$ python -q
>>> import numpy as np
>>> import numpy.linalg as la
>>> np.set_printoptions(precision=2, suppress=True, linewidth=120, legacy="1.25")
>>> K = np.array([[-0.6, 2.8, 2.5, -0.7, 0.9, 0.4, 0.5],
...     [-0.1, -1.1, 1.2, -1.3, 2.3, 0.0, -0.4],
...     [-1.3, 0.6, 0.7, 1.8, -0.3, -0.4, -0.8],
...     [-1.8, -0.1, 2.5, 0.1, 0.7, -1.2, 0.9]])
>>> x0 = np.array([3, 2, 2, 1, 3, 3, 2])
>>> h1 = np.maximum(K @ x0, 0)
>>> print(np.tanh(K @ x0))
[ 1.   1.  -1.  -0.2]
>>> print(K.T @ h1)
[ -8.27  31.23  38.14 -15.21  22.51   5.2    4.62]
>>> t = np.radians(15)
>>> R = np.eye(7)
>>> R[0, 0] = R[1, 1] = np.cos(t)
>>> R[0, 1], R[1, 0] = -np.sin(t), np.sin(t)
>>> print(R)
[[ 0.97 -0.26  0.    0.    0.    0.    0.  ]
 [ 0.26  0.97  0.    0.    0.    0.    0.  ]
 [ 0.    0.    1.    0.    0.    0.    0.  ]
 [ 0.    0.    0.    1.    0.    0.    0.  ]
 [ 0.    0.    0.    0.    1.    0.    0.  ]
 [ 0.    0.    0.    0.    0.    1.    0.  ]
 [ 0.    0.    0.    0.    0.    0.    1.  ]]
>>> other = K @ R.T
>>> print(np.abs(other - K).max(axis=0))
[0.7  0.46 0.   0.   0.   0.   0.  ]
>>> print(other)
[[-1.3   2.55  2.5  -0.7   0.9   0.4   0.5 ]
 [ 0.19 -1.09  1.2  -1.3   2.3   0.   -0.4 ]
 [-1.41  0.24  0.7   1.8  -0.3  -0.4  -0.8 ]
 [-1.71 -0.56  2.5   0.1   0.7  -1.2   0.9 ]]
>>> print(la.svd(K, compute_uv=False), la.svd(other, compute_uv=False))
[4.93 3.29 2.75 1.49] [4.93 3.29 2.75 1.49]
>>> print(np.allclose(la.norm(K, axis=1), la.norm(other, axis=1)))
True
>>> m1 = np.load("test4.npy")
>>> print(m1)
[[-1  4  0  4]
 [-2  3 -1  3]
 [-2  3 -1  3]]
>>> # column 3 repeats column 1
>>> Uu, sv, Vt = la.svd(m1)
>>> print(sv.round(2) + 0)
[8.77 1.47 0.  ]
>>> print(np.argmax(sv[:-1] / (sv[1:] + 1e-6)) + 1)
2
>>> other = Uu[:, :2] @ np.diag(sv[:2]) @ Vt[:2]
>>> print(np.round(la.norm(m1 - other, 2), 2), round(float(sv[2]), 2))
0.0 0.0
>>> print(round(np.abs(m1 - other).max(), 2))
0.0
>>> print(la.matrix_rank(other))
2
>>> print(round(la.norm(m1 - other) / la.norm(m1), 2))
0.0
>>> print(other.round(2) + 0)
[[-1.  4.  0.  4.]
 [-2.  3. -1.  3.]
 [-2.  3. -1.  3.]]
>>> x0 = np.array([-2, -3, 1, 1])
>>> h1 = np.maximum(m1 @ x0, 0)
>>> print(m1 * (h1 > 1e-9)[:, None])
[[0 0 0 0]
 [0 0 0 0]
 [0 0 0 0]]
>>> print(np.flatnonzero(h1 > 1e-9))
[]
>>> print(np.maximum(m1 @ x0, 0) - np.maximum(-m1 @ x0, 0))
[-6 -3 -3]
